% ipython --no-banner

In [1]: import numpy as np

In [2]: np.set_printoptions(precision=2, suppress=True, linewidth=100, legacy="1.25")

In [3]: data = np.loadtxt("mat.csv", delimiter=",")

In [4]: data
Out[4]: 
array([[ 3.,  0.,  0.,  0.,  0.,  0.,  0.,  0.,  0.,  0.,  1., -2.,  0.],
       [ 0., -2.,  0., -1.,  1., -2.,  2.,  0.,  1.,  1.,  0.,  0.,  1.],
       [ 1.,  0., -2.,  0.,  0.,  0.,  0.,  1.,  0.,  0.,  0.,  1.,  0.],
       [ 0.,  3.,  0., -1., -3.,  0., -1.,  0., -3.,  3.,  0.,  0.,  0.],
       [ 0., -2.,  0., -1.,  3., -2., -3.,  0., -2., -1.,  0.,  0., -2.],
       [ 0.,  0.,  0., -2., -1., -2.,  0.,  0., -1.,  3.,  0.,  0., -2.],
       [ 0.,  1.,  0., -2., -2.,  3., -1.,  0.,  1.,  2.,  0.,  0.,  1.],
       [ 3.,  0.,  1.,  0.,  0.,  0.,  0.,  3.,  0.,  0., -3.,  3.,  0.],
       [ 0., -2.,  0.,  3., -3.,  2.,  2.,  0., -2.,  1.,  0.,  0., -2.],
       [ 0., -1.,  0., -3., -2.,  0., -3.,  0., -2., -3.,  0.,  0., -3.],
       [ 1.,  0.,  3.,  0.,  0.,  0.,  0., -1.,  0.,  0.,  1.,  0.,  0.],
       [ 1.,  0., -3.,  0.,  0.,  0.,  0., -3.,  0.,  0.,  1., -3.,  0.],
       [ 0.,  3.,  0.,  2.,  1., -3.,  3.,  0., -1.,  0.,  0.,  0.,  1.]])

In [5]: th = np.radians(120)

In [6]: r_ = np.eye(13)

In [7]: r_[0, 0] = r_[6, 6] = np.cos(th)

In [8]: r_[0, 6], r_[6, 0] = -np.sin(th), np.sin(th)

In [9]: B = data @ r_.T

In [10]: np.abs(B - data).max(axis=0)
Out[10]: array([4.5, 0. , 0. , 0. , 0. , 0. , 4.5, 0. , 0. , 0. , 0. , 0. , 0. ])

In [11]: np.allclose(np.linalg.norm(data, axis=1), np.linalg.norm(B, axis=1))
Out[11]: True

In [12]: F = np.load("test17.npy")

In [13]: F
Out[13]: 
array([[ 5,  6,  7,  8,  9, 10, 11, 12, 13],
       [14, 15, 16, 17, 18, 19, 20, 21, 22],
       [23, 24, 25, 26, 27, 28, 29, 30, 31],
       [32, 33, 34, 35, 36, 37, 38, 39, 40],
       [41, 42, 43, 44, 45, 46, 47, 48, 49],
       [50, 51, 52, 53, 54, 55, 56, 57, 58],
       [59, 60, 61, 62, 63, 64, 65, 66, 67]])

In [14]: Uu, sigma, VT = np.linalg.svd(F)

In [15]: V = VT[:(sigma > 1e-8).sum()]

In [16]: rng = np.random.default_rng(83)

In [17]: vec = F[2] + 5 * F[1] + rng.integers(2) * np.eye(9)[2]

In [18]: vec
Out[18]: array([ 93.,  99., 106., 111., 117., 123., 129., 135., 141.])

In [19]: round(float(np.linalg.norm(vec - V.T @ V @ vec)), 2)
Out[19]: 0.91

In [20]: np.allclose(V.T @ V @ vec, vec)
Out[20]: False

In [21]: K = np.loadtxt("arr.csv", delimiter=",")

In [22]: K
Out[22]: 
array([[0., 0., 0., 0., 0., 1., 0., 0., 0., 0., 0., 0., 1., 0.],
       [0., 0., 0., 0., 0., 1., 0., 0., 0., 0., 0., 0., 1., 0.],
       [0., 0., 0., 0., 0., 0., 0., 0., 0., 1., 1., 1., 0., 1.],
       [0., 0., 0., 0., 1., 0., 1., 1., 1., 0., 0., 0., 0., 0.],
       [0., 0., 0., 1., 0., 0., 1., 1., 1., 0., 0., 0., 0., 0.],
       [1., 1., 0., 0., 0., 0., 0., 0., 0., 0., 0., 0., 1., 0.],
       [0., 0., 0., 1., 1., 0., 0., 0., 1., 0., 0., 0., 0., 0.],
       [0., 0., 0., 1., 1., 0., 0., 0., 0., 0., 0., 0., 0., 0.],
       [0., 0., 0., 1., 1., 0., 1., 0., 0., 0., 0., 0., 0., 0.],
       [0., 0., 1., 0., 0., 0., 0., 0., 0., 0., 1., 1., 0., 1.],
       [0., 0., 1., 0., 0., 0., 0., 0., 0., 1., 0., 1., 0., 1.],
       [0., 0., 1., 0., 0., 0., 0., 0., 0., 1., 1., 0., 0., 1.],
       [1., 1., 0., 0., 0., 1., 0., 0., 0., 0., 0., 0., 0., 0.],
       [0., 0., 1., 0., 0., 0., 0., 0., 0., 1., 1., 1., 0., 0.]])

In [23]: ev, V = np.linalg.eigh(K)

In [24]: round(ev.sum(), 2), np.trace(K)
Out[24]: (0.0, 0.0)

In [25]: np.unique(ev.round(6) + 0, return_counts=True)[1]
Out[25]: array([1, 1, 7, 1, 1, 1, 1, 1])
